% python3 -q
>>> import numpy as np
>>> import numpy.linalg as la
>>> np.set_printoptions(suppress=True, linewidth=100)
>>> tidy = lambda a: np.round(a, 3) + 0
>>> rng = np.random.default_rng(470778)
>>> theta = rng.uniform(0, 2 * np.pi, 30)
>>> O, _ = la.qr(np.array([[-0.6, -1.1], [-0.7, -0.1], [0.0, 1.2]]))
>>> W0 = 5 * np.c_[np.cos(theta), np.sin(theta)] @ O.T
>>> tidy(W0)
array([[-3.805, -1.741,  2.737],
       [ 3.08 , -0.281, -3.929],
       [-3.694, -3.162,  1.164],
       [-1.393,  2.449,  4.131],
       [-3.646, -3.273,  0.994],
       [ 3.704,  1.246, -3.119],
       [-1.061, -4.002, -2.804],
       [ 2.323,  4.172,  1.483],
       [ 1.236, -2.593, -4.092],
       [ 3.312,  3.744, -0.122],
       [-2.675, -4.105, -0.997],
       [-2.566, -4.133, -1.156],
       [-1.252,  2.579,  4.096],
       [ 3.151,  3.877,  0.203],
       [ 3.049,  3.944,  0.392],
       [ 3.701,  3.145, -1.188],
       [ 3.226, -0.004, -3.82 ],
       [-2.662, -4.108, -1.017],
       [ 2.709, -0.89 , -4.107],
       [-3.489, -3.542,  0.536],
       [-3.783, -2.872,  1.564],
       [ 3.814,  1.804, -2.683],
       [-3.469, -0.536,  3.561],
       [-1.593, -4.138, -2.312],
       [-1.4  ,  2.441,  4.133],
       [-3.546, -3.457,  0.69 ],
       [ 3.425,  3.623, -0.378],
       [ 3.241,  3.807,  0.027],
       [ 0.313, -3.314, -3.731],
       [-0.953, -3.965, -2.893]])
>>> f, g = W0[18], W0[26]
>>> tidy(f @ g)
np.float64(7.602)
>>> pr = (f @ g) / (f @ f) * f
>>> tidy(pr)
array([ 0.824, -0.271, -1.249])
>>> Uu, sv, VT = la.svd(W0)
>>> vecs = VT[:(sv > 1e-8).sum()]
>>> vec = W0[13] + 4 * W0[27] + rng.integers(2) * np.eye(3)[2]
>>> tidy(vec)
array([16.115, 19.106,  1.31 ])
>>> tidy(la.norm(vec - vecs.T @ vecs @ vec))
np.float64(0.54)
>>> tidy(vecs.T @ vecs)
array([[ 0.592,  0.35 , -0.345],
       [ 0.35 ,  0.7  ,  0.296],
       [-0.345,  0.296,  0.708]])
>>> [round(float(x), 3) for x in la.svd(W0, compute_uv=False)[:3]]
[21.642, 16.782, 0.0]
>>> la.cond(W0) > 100
np.True_
>>> np.argsort(-la.norm(W0, axis=0).round(6), kind="stable")[:3]
array([1, 0, 2])
>>> np.allclose(W0[:-1].T @ la.lstsq(W0[:-1].T, W0[-1])[0], W0[-1])
True
>>> tidy(np.trace(la.pinv(W0) @ W0))
np.float64(2.0)
>>> tidy(W0 @ la.pinv(W0) @ W0)
array([[-3.805, -1.741,  2.737],
       [ 3.08 , -0.281, -3.929],
       [-3.694, -3.162,  1.164],
       [-1.393,  2.449,  4.131],
       [-3.646, -3.273,  0.994],
       [ 3.704,  1.246, -3.119],
       [-1.061, -4.002, -2.804],
       [ 2.323,  4.172,  1.483],
       [ 1.236, -2.593, -4.092],
       [ 3.312,  3.744, -0.122],
       [-2.675, -4.105, -0.997],
       [-2.566, -4.133, -1.156],
       [-1.252,  2.579,  4.096],
       [ 3.151,  3.877,  0.203],
       [ 3.049,  3.944,  0.392],
       [ 3.701,  3.145, -1.188],
       [ 3.226, -0.004, -3.82 ],
       [-2.662, -4.108, -1.017],
       [ 2.709, -0.89 , -4.107],
       [-3.489, -3.542,  0.536],
       [-3.783, -2.872,  1.564],
       [ 3.814,  1.804, -2.683],
       [-3.469, -0.536,  3.561],
       [-1.593, -4.138, -2.312],
       [-1.4  ,  2.441,  4.133],
       [-3.546, -3.457,  0.69 ],
       [ 3.425,  3.623, -0.378],
       [ 3.241,  3.807,  0.027],
       [ 0.313, -3.314, -3.731],
       [-0.953, -3.965, -2.893]])
>>> M = np.load("mat.npy")
>>> M
array([[-1,  0,  0,  0],
       [ 0, -4,  0,  0],
       [ 0,  0,  1,  0],
       [ 0,  0,  0, -3]])
>>> M.T @ M
array([[ 1,  0,  0,  0],
       [ 0, 16,  0,  0],
       [ 0,  0,  1,  0],
       [ 0,  0,  0,  9]])
>>> M[:, 2] @ M[:, 3]
np.int64(0)
>>> other = np.array([[1, -2, -3], [3, -1, 1], [1, -2, 3], [0, -3, 1]])
>>> la.matrix_rank(np.vstack([M, other.T]))
np.int64(4)
>>> other.T @ M.T
array([[ -1, -12,   1,   0],
       [  2,   4,  -2,   9],
       [  3,  -4,   3,  -3]])
>>> vals, vecs = la.eigh(M)
>>> vec = np.array([3, 0, 0, 1])
>>> (np.sign(vecs[:, -1].round(6)) == np.sign(vecs[0, -1].round(6))).astype(int)
array([1, 1, 0, 1])
>>> vecs * np.abs(vals) @ vecs.T
array([[1., 0., 0., 0.],
       [0., 4., 0., 0.],
       [0., 0., 1., 0.],
       [0., 0., 0., 3.]])
>>> np.abs(M).sum(axis=1).max(), np.abs(vals).max()
(np.int64(4), np.float64(4.0))
>>> vecs * np.maximum(vals, 0) @ vecs.T
array([[0., 0., 0., 0.],
       [0., 0., 0., 0.],
       [0., 0., 1., 0.],
       [0., 0., 0., 0.]])
>>> tidy(la.eigvalsh(M[1:, 1:]))
array([-4., -3.,  1.])
>>> vec @ M @ vec / (vec @ vec), vals[0], vals[-1]
(np.float64(-1.2), np.float64(-4.0), np.float64(1.0))
>>> F = np.array([[-2.0, -3.0, 0.0, 0.0, 0.0],
...     [-3.0, -2.0, 0.0, 0.0, 0.0],
...     [0.0, 0.0, -2.0, 0.0, 0.0],
...     [0.0, 0.0, 0.0, -2.0, -3.0],
...     [0.0, 0.0, 0.0, -3.0, -2.0]])
>>> # symmetric, so the eigenvalues are real
>>> la.matrix_power(M - np.diag(np.diag(M)), 4)
array([[0, 0, 0, 0],
       [0, 0, 0, 0],
       [0, 0, 0, 0],
       [0, 0, 0, 0]])
>>> np.prod(np.diag(M)), tidy(la.det(M))
(np.int64(-12), np.float64(-12.0))
>>> [int(la.matrix_rank(la.matrix_power(M, p))) for p in range(1, 5)]
[4, 4, 4, 4]
>>> tidy(np.sort(la.eigvals(M)))
array([-4., -3., -1.,  1.])
>>> tidy(la.eigvals(F).sum().real)
np.float64(-10.0)
>>> np.einsum("ij,ji->", F, F)
np.float64(56.0)
>>> tidy(np.poly(F))
array([  1.,  10.,  22., -28., -55.,  50.])
>>> np.kron(np.eye(2, dtype=int), F)
array([[-2., -3.,  0.,  0.,  0., -0., -0.,  0.,  0.,  0.],
       [-3., -2.,  0.,  0.,  0., -0., -0.,  0.,  0.,  0.],
       [ 0.,  0., -2.,  0.,  0.,  0.,  0., -0.,  0.,  0.],
       [ 0.,  0.,  0., -2., -3.,  0.,  0.,  0., -0., -0.],
       [ 0.,  0.,  0., -3., -2.,  0.,  0.,  0., -0., -0.],
       [-0., -0.,  0.,  0.,  0., -2., -3.,  0.,  0.,  0.],
       [-0., -0.,  0.,  0.,  0., -3., -2.,  0.,  0.,  0.],
       [ 0.,  0., -0.,  0.,  0.,  0.,  0., -2.,  0.,  0.],
       [ 0.,  0.,  0., -0., -0.,  0.,  0.,  0., -2., -3.],
       [ 0.,  0.,  0., -0., -0.,  0.,  0.,  0., -3., -2.]])
